$ python3 -q
>>> import numpy as np
>>> np.set_printoptions(precision=2, suppress=True, linewidth=160)
>>> rd = lambda a: np.round(a, 2) + 0
>>> r0 = np.array([1, 0, 2, 5, 5, 3, 0, 1])
>>> K = 2 * np.eye(8) + np.outer(r0, r0)
>>> K
array([[ 3.,  0.,  2.,  5.,  5.,  3.,  0.,  1.],
       [ 0.,  2.,  0.,  0.,  0.,  0.,  0.,  0.],
       [ 2.,  0.,  6., 10., 10.,  6.,  0.,  2.],
       [ 5.,  0., 10., 27., 25., 15.,  0.,  5.],
       [ 5.,  0., 10., 25., 27., 15.,  0.,  5.],
       [ 3.,  0.,  6., 15., 15., 11.,  0.,  3.],
       [ 0.,  0.,  0.,  0.,  0.,  0.,  2.,  0.],
       [ 1.,  0.,  2.,  5.,  5.,  3.,  0.,  3.]])
>>> r0, v = K[7], K[6]
>>> r0 @ v
np.float64(0.0)
>>> p = (r0 @ v) / (r0 @ r0) * r0
>>> p
array([0., 0., 0., 0., 0., 0., 0., 0.])
>>> x0 = np.ones(8)
>>> for _ in range(3):
...     x0 = K @ x0
...     x0 /= np.linalg.norm(x0)
...     print(round(x0 @ K @ x0, 2))
... 
66.95
67.0
67.0
>>> rd(x0)
array([0.12, 0.  , 0.25, 0.62, 0.62, 0.37, 0.  , 0.12])
>>> rd(np.linalg.eigvalsh(K)[-1])
np.float64(67.0)
>>> L = np.linalg.cholesky(K)
>>> rd(K / np.sqrt(np.outer(np.diag(K), np.diag(K))))
array([[1.  , 0.  , 0.47, 0.56, 0.56, 0.52, 0.  , 0.33],
       [0.  , 1.  , 0.  , 0.  , 0.  , 0.  , 0.  , 0.  ],
       [0.47, 0.  , 1.  , 0.79, 0.79, 0.74, 0.  , 0.47],
       [0.56, 0.  , 0.79, 1.  , 0.93, 0.87, 0.  , 0.56],
       [0.56, 0.  , 0.79, 0.93, 1.  , 0.87, 0.  , 0.56],
       [0.52, 0.  , 0.74, 0.87, 0.87, 1.  , 0.  , 0.52],
       [0.  , 0.  , 0.  , 0.  , 0.  , 0.  , 1.  , 0.  ],
       [0.33, 0.  , 0.47, 0.56, 0.56, 0.52, 0.  , 1.  ]])
>>> np.linalg.eigvalsh(K).min() > 0
np.True_
>>> feats = np.loadtxt("w.csv", delimiter=",")
>>> rd(feats)
array([[ 2.36, -0.84,  0.27, -0.08, -0.02,  0.27,  0.26],
       [-0.84,  1.83,  0.2 , -0.22, -0.26,  0.4 ,  0.12],
       [ 0.27,  0.2 ,  2.03, -0.57,  0.12,  0.85, -0.31],
       [-0.08, -0.22, -0.57,  2.56,  0.  ,  0.67, -0.16],
       [-0.02, -0.26,  0.12,  0.  ,  1.62, -0.76, -0.97],
       [ 0.27,  0.4 ,  0.85,  0.67, -0.76,  1.5 , -0.36],
       [ 0.26,  0.12, -0.31, -0.16, -0.97, -0.36,  2.11]])
>>> rd((feats + feats.T) / 2)
array([[ 2.36, -0.84,  0.27, -0.08, -0.02,  0.27,  0.26],
       [-0.84,  1.83,  0.2 , -0.22, -0.26,  0.4 ,  0.12],
       [ 0.27,  0.2 ,  2.03, -0.57,  0.12,  0.85, -0.31],
       [-0.08, -0.22, -0.57,  2.56,  0.  ,  0.67, -0.16],
       [-0.02, -0.26,  0.12,  0.  ,  1.62, -0.76, -0.97],
       [ 0.27,  0.4 ,  0.85,  0.67, -0.76,  1.5 , -0.36],
       [ 0.26,  0.12, -0.31, -0.16, -0.97, -0.36,  2.11]])
>>> rd(np.linalg.det(feats))
np.float64(0.0)
>>> rank = np.linalg.matrix_rank(feats)
>>> rank
np.int64(6)
>>> N = np.linalg.svd(feats)[2][rank:].T
>>> rd(N @ N.T)
array([[ 0.02,  0.02,  0.04,  0.03, -0.07, -0.09, -0.04],
       [ 0.02,  0.02,  0.05,  0.04, -0.08, -0.11, -0.05],
       [ 0.04,  0.05,  0.09,  0.07, -0.15, -0.2 , -0.09],
       [ 0.03,  0.04,  0.07,  0.06, -0.12, -0.16, -0.08],
       [-0.07, -0.08, -0.15, -0.12,  0.25,  0.34,  0.16],
       [-0.09, -0.11, -0.2 , -0.16,  0.34,  0.46,  0.21],
       [-0.04, -0.05, -0.09, -0.08,  0.16,  0.21,  0.1 ]])
>>> N.shape
(7, 1)
